% python3 -q
>>> import numpy as np
>>> np.set_printoptions(precision=2, suppress=True, linewidth=120)
>>> tidy = lambda a: np.round(a, 2) + 0
>>> X = np.loadtxt("run4.csv", delimiter=",")
>>> print(tidy(X))
[[ 0.26 -0.2   5.25  2.64 -1.16  3.62 -3.55 -0.89 -3.35 -2.18  4.59 -0.57 -0.3 ]
 [ 0.06  0.37 -5.43 -2.3   0.98 -3.73  3.34  0.63  3.38  1.99 -4.76  0.7   0.35]
 [ 3.87  1.86  0.31  5.4  -2.66  0.4  -4.19 -3.55 -1.28 -3.38  0.15  1.29  0.4 ]
 [-2.58 -1.07 -2.92 -4.78  2.28 -2.13  4.49  2.7   2.55  3.27 -2.48 -0.52 -0.1 ]
 [-1.51 -1.1   5.9   0.53 -0.09  3.99 -2.13  0.63 -3.26 -0.94  5.21 -1.26 -0.53]
 [ 4.29  2.28 -3.21  4.44 -2.28 -2.   -2.43 -3.49  0.8  -2.42 -2.94  1.88  0.67]
 [-0.39 -0.54  5.6   1.92 -0.79  3.83 -3.09 -0.34 -3.39 -1.77  4.91 -0.83 -0.39]
 [-3.9  -1.87 -0.23 -5.4   2.66 -0.34  4.16  3.56  1.24  3.38 -0.08 -1.31 -0.41]
 [ 1.58  1.13 -5.91 -0.44  0.05 -3.99  2.06 -0.69  3.25  0.88 -5.22  1.28  0.54]
 [ 2.71  1.67 -5.72  1.18 -0.75 -3.81  0.79 -1.74  2.82 -0.14 -5.09  1.65  0.65]
 [ 2.16  1.41 -5.88  0.36 -0.35 -3.94  1.45 -1.22  3.07  0.39 -5.22  1.48  0.6 ]
 [ 2.83  1.21  2.53  4.96 -2.38  1.87 -4.5  -2.88 -2.38 -3.34  2.13  0.66  0.15]
 [ 2.44  0.99  3.12  4.68 -2.22  2.26 -4.47 -2.6  -2.64 -3.23  2.65  0.45  0.07]
 [ 3.98  2.2  -4.38  3.49 -1.85 -2.83 -1.36 -3.06  1.62 -1.71 -3.96  1.91  0.71]
 [-3.53 -1.63 -1.2  -5.32  2.6  -0.99  4.39  3.35  1.74  3.43 -0.94 -1.06 -0.31]
 [ 3.63  2.07 -4.98  2.75 -1.5  -3.26 -0.63 -2.66  2.09 -1.19 -4.47  1.87  0.71]
 [ 2.47  1.56 -5.81  0.82 -0.57 -3.88  1.08 -1.51  2.94  0.09 -5.16  1.58  0.63]
 [ 3.01  1.32  2.23  5.07 -2.44  1.67 -4.5  -3.01 -2.24 -3.38  1.85  0.76  0.19]
 [ 3.93  2.18 -4.49  3.38 -1.8  -2.9  -1.25 -3.    1.7  -1.63 -4.05  1.91  0.71]
 [-3.37 -1.96  5.28 -2.26  1.27  3.47  0.17  2.39 -2.35  0.86  4.73 -1.82 -0.7 ]]
>>> print(tidy(np.linalg.norm(X, 2) / np.linalg.norm(X)))
0.75
>>> print(np.argsort(-np.linalg.norm(X, axis=0).round(6), kind="stable")[:3])
[ 2 10  3]
>>> print(np.linalg.cond(X) > 100)
True
